$ ipython --no-banner

In [1]: import numpy as np

In [2]: from numpy import linalg as LA

In [3]: np.set_printoptions(suppress=True, linewidth=140)

In [4]: arr = np.loadtxt("mat.csv", delimiter=",")

In [5]: arr.round(2)
Out[5]: 
array([[ 0.65,  0.38,  0.66],
       [ 0.56,  0.34, -0.76],
       [ 0.51, -0.86, -0.01]])

In [6]: # orthonormal columns

In [7]: vec = np.array([1, 3, 0])

In [8]: 3 - LA.matrix_rank(arr - np.eye(3), tol=1e-8)
Out[8]: np.int64(0)

In [9]: np.round(LA.inv(arr), 2)
Out[9]: 
array([[ 0.65,  0.56,  0.51],
       [ 0.38,  0.34, -0.86],
       [ 0.66, -0.76, -0.01]])

In [10]: round(LA.norm(vec), 2), round(LA.norm(arr @ vec), 2)
Out[10]: (np.float64(3.16), np.float64(3.16))

In [11]: t3 = np.stack([arr, -2 * arr, arr[::-1]])

In [12]: LA.matrix_rank(t3)
Out[12]: array([3, 3, 3])

In [13]: (t3 @ arr.T).shape
Out[13]: (3, 3, 3)

In [14]: LA.matrix_rank(t3.reshape(3, -1))
Out[14]: np.int64(2)

In [15]: np.round(np.einsum("bij,cij->bc", t3, t3), 2)
Out[15]: 
array([[ 3., -6.,  1.],
       [-6., 12., -2.],
       [ 1., -2.,  3.]])

In [16]: np.round(LA.norm(t3, axis=(1, 2)), 2)
Out[16]: array([1.73, 3.46, 1.73])

In [17]: np.round(LA.det(t3), 2)
Out[17]: array([-1.,  8.,  1.])

In [18]: t3.shape
Out[18]: (3, 3, 3)

In [19]: A2 = arr / np.sqrt((arr ** 2).mean(axis=1, keepdims=True))

In [20]: np.round(LA.norm(A2, axis=1), 2)
Out[20]: array([1.73, 1.73, 1.73])

In [21]: LA.matrix_rank(A2) == LA.matrix_rank(arr)
Out[21]: np.True_

In [22]: LA.matrix_rank(arr - arr.mean(axis=1, keepdims=True))
Out[22]: np.int64(2)

In [23]: np.round(LA.pinv(arr), 2)
Out[23]: 
array([[ 0.65,  0.56,  0.51],
       [ 0.38,  0.34, -0.86],
       [ 0.66, -0.76, -0.01]])

In [24]: np.round(LA.norm(arr, axis=0), 2)
Out[24]: array([1., 1., 1.])

In [25]: data = np.loadtxt("sample1.csv", delimiter=",")

In [26]: data.round(2)
Out[26]: 
array([[ 0.26, -0.44, -0.74, -0.44],
       [-0.44,  0.74, -0.44, -0.26],
       [-0.74, -0.44,  0.26, -0.44],
       [-0.44, -0.26, -0.44,  0.74]])

In [27]: round(LA.det(data), 2)
Out[27]: np.float64(-1.0)

In [28]: np.round(data @ data, 2) + 0
Out[28]: 
array([[1., 0., 0., 0.],
       [0., 1., 0., 0.],
       [0., 0., 1., 0.],
       [0., 0., 0., 1.]])

In [29]: np.round(LA.matrix_power(data, 2), 2) + 0
Out[29]: 
array([[1., 0., 0., 0.],
       [0., 1., 0., 0.],
       [0., 0., 1., 0.],
       [0., 0., 0., 1.]])

In [30]: np.trace(data)
Out[30]: np.float64(2.0)

In [31]: (data - data.T) / 2
Out[31]: 
array([[0., 0., 0., 0.],
       [0., 0., 0., 0.],
       [0., 0., 0., 0.],
       [0., 0., 0., 0.]])

In [32]: np.allclose(data @ data.T, data.T @ data)
Out[32]: True

In [33]: np.round((data + data.T) / 2, 2)
Out[33]: 
array([[ 0.26, -0.44, -0.74, -0.44],
       [-0.44,  0.74, -0.44, -0.26],
       [-0.74, -0.44,  0.26, -0.44],
       [-0.44, -0.26, -0.44,  0.74]])

In [34]: W = np.array([[4, 1, 2, 4, -1, 5],
    ...:     [-1, 2, 2, -1, -1, -4],
    ...:     [3, 5, 4, 2, -4, 5],
    ...:     [-5, -2, -3, 0, -2, -4]])

In [35]: c = np.array([-2, -1, -1, 0, 0, -3])

In [36]: act = np.maximum(data @ W + c, 0)

In [37]: (act > 0).mean(axis=0)
Out[37]: array([0.  , 0.  , 0.  , 0.25, 1.  , 0.  ])

In [38]: (act > 0).astype(int)
Out[38]: 
array([[0, 0, 0, 1, 1, 0],
       [0, 0, 0, 0, 1, 0],
       [0, 0, 0, 0, 1, 0],
       [0, 0, 0, 0, 1, 0]])

In [39]: cent = np.array([[1, 3], [0, 3], [3, 3], [3, 2], [3, 1], [1, 1]])

In [40]: W @ cent
Out[40]: 
array([[ 24,  33],
       [ -5,   2],
       [ 14,  41],
       [-24, -36]])
